$ python -q
>>> import numpy as np
>>> np.set_printoptions(suppress=True, linewidth=140)
>>> data = np.loadtxt("case2.csv", delimiter=",")
>>> data
array([[ 0.3,  1.4, -0.6,  2.4],
       [ 0.7, -0.1, -0.9,  0.3],
       [-1.4, -0.8,  0.3, -0.6],
       [ 0.2,  0.9,  1. , -0.9],
       [-0.4,  0.9, -0.3, -0.6]])
>>> proj = data @ np.linalg.solve(data.T @ data, data.T)
>>> np.round(np.diag(proj), 3)
array([0.972, 0.559, 0.75 , 0.769, 0.951])
>>> np.trace(proj)
np.float64(4.0)
>>> np.round(np.linalg.eigvalsh(proj), 3) + 0
array([0., 1., 1., 1., 1.])
>>> np.round(proj @ data[:, 1], 3)
array([ 1.4, -0.1, -0.8,  0.9,  0.9])
>>> x = np.array([5, 5, 2, 5])
>>> y = data @ x
>>> np.round(np.linalg.pinv(data) @ data, 3) + 0
array([[1., 0., 0., 0.],
       [0., 1., 0., 0.],
       [0., 0., 1., 0.],
       [0., 0., 0., 1.]])
>>> np.round(np.linalg.solve(data.T @ data, data.T @ y), 3)
array([5., 5., 2., 5.])
>>> np.round(np.linalg.lstsq(data, y)[0], 3)
array([5., 5., 2., 5.])
>>> y
array([ 19.3,   2.7, -13.4,   3. ,  -1.1])
>>> rng = np.random.default_rng(11)
>>> y = y + 0.02 * rng.normal(size=5)
>>> y.round(3)
array([ 19.301,   2.727, -13.376,   2.99 ,  -1.106])
>>> c, *_ = np.linalg.lstsq(data, y)
>>> np.round(np.linalg.norm(y - data @ c), 3)
np.float64(0.027)
>>> c.round(3)
array([4.993, 4.992, 1.985, 5.   ])
>>> def softmax(z):
...     e = np.exp(z - z.max(axis=-1, keepdims=True))
...     return e / e.sum(axis=-1, keepdims=True)
... 
>>> np.round(softmax(data[0] + -2), 3)
array([0.08 , 0.239, 0.032, 0.649])
>>> np.round(softmax(data).sum(axis=1), 3)
array([1., 1., 1., 1., 1.])
>>> np.round(softmax(10 * data[0]), 3) + 0
array([0., 0., 0., 1.])
>>> scores = data @ data.T / np.sqrt(4)
>>> softmax(scores).round(6).argmax(axis=1)
array([0, 1, 2, 3, 4])
>>> M2 = data / np.linalg.norm(data, axis=1, keepdims=True)
>>> C2 = M2 @ M2.T
>>> np.round(np.linalg.norm(M2, axis=1), 3)
array([1., 1., 1., 1., 1.])
>>> (C2 - 2 * np.eye(5)).round(6).argmax(axis=1)
array([1, 0, 4, 4, 3])
>>> (np.abs(C2) > 0.9).astype(int)
array([[1, 0, 0, 0, 0],
       [0, 1, 0, 0, 0],
       [0, 0, 1, 0, 0],
       [0, 0, 0, 1, 0],
       [0, 0, 0, 0, 1]])
>>> M2 = data / np.sqrt((data ** 2).mean(axis=1, keepdims=True))
>>> np.round(np.linalg.norm(M2, axis=1), 3)
array([2., 2., 2., 2., 2.])
>>> J = np.array([[-2, -2, -1, 0, 0],
...     [-2, -2, -1, 0, 0],
...     [-2, -1, 0, 0, 0],
...     [0, 0, 0, 0, -2],
...     [0, 0, 0, -2, 1]])
>>> J
array([[-2, -2, -1,  0,  0],
       [-2, -2, -1,  0,  0],
       [-2, -1,  0,  0,  0],
       [ 0,  0,  0,  0, -2],
       [ 0,  0,  0, -2,  1]])
>>> # 2 blocks once reordered
>>> np.unique(J.round(6), axis=0).shape
(4, 5)
>>> np.round(np.linalg.eigvals(J), 3) + 0
array([-4.646,  0.   ,  0.646, -1.562,  2.562])
>>> np.round(np.linalg.det(J[::-1]), 3)
np.float64(0.0)
>>> np.round(np.poly(J), 3) + 0
array([  1.,   3., -11., -13.,  12.,   0.])
>>> round(float(np.linalg.eigvals(J).sum().real), 3)
-3.0
>>> np.einsum("ij,ji->", J, J)
np.int64(31)
>>> np.einsum("ii->", J)
np.int64(-3)
>>> round(np.linalg.det(J.T), 3)
np.float64(0.0)
>>> W0 = np.loadtxt("m.csv", delimiter=",")
>>> W0
array([[-5.159, -1.901,  3.615],
       [-4.59 , -1.827,  3.339],
       [-4.41 , -1.803,  3.249],
       [-3.68 , -1.693,  2.867],
       [-3.305, -1.63 ,  2.658],
       [-2.246, -1.415,  2.002],
       [-2.24 , -1.414,  1.998],
       [-1.968, -1.345,  1.808],
       [-1.398, -1.168,  1.365],
       [-0.989, -0.994,  0.989],
       [-0.888, -0.94 ,  0.884],
       [-0.497, -0.644,  0.415],
       [-0.372, -0.496,  0.246],
       [-0.319, -0.422,  0.178],
       [-0.143, -0.166,  0.028],
       [-0.123, -0.14 ,  0.02 ],
       [ 0.66 ,  0.416,  0.173],
       [ 1.095,  0.575,  0.33 ],
       [ 1.122,  0.583,  0.34 ],
       [ 1.411,  0.668,  0.446],
       [ 1.462,  0.681,  0.464],
       [ 2.206,  0.854,  0.729],
       [ 3.342,  1.055,  1.113],
       [ 7.741,  1.556,  2.42 ],
       [10.014,  1.738,  3.022]])
>>> Uu, s, VT = np.linalg.svd(J)
>>> np.argmax(s[:-1] / (s[1:] + 1e-6)) + 1
np.int64(4)
>>> M2 = Uu[:, :4] @ np.diag(s[:4]) @ VT[:4]
>>> np.round(np.linalg.norm(J - M2, 2), 3), np.round(s[4], 3)
(np.float64(0.0), np.float64(0.0))
>>> np.linalg.matrix_rank(J, rtol=0.05)
np.int64(4)
>>> round(np.linalg.norm(J - M2) / np.linalg.norm(J), 3)
np.float64(0.0)
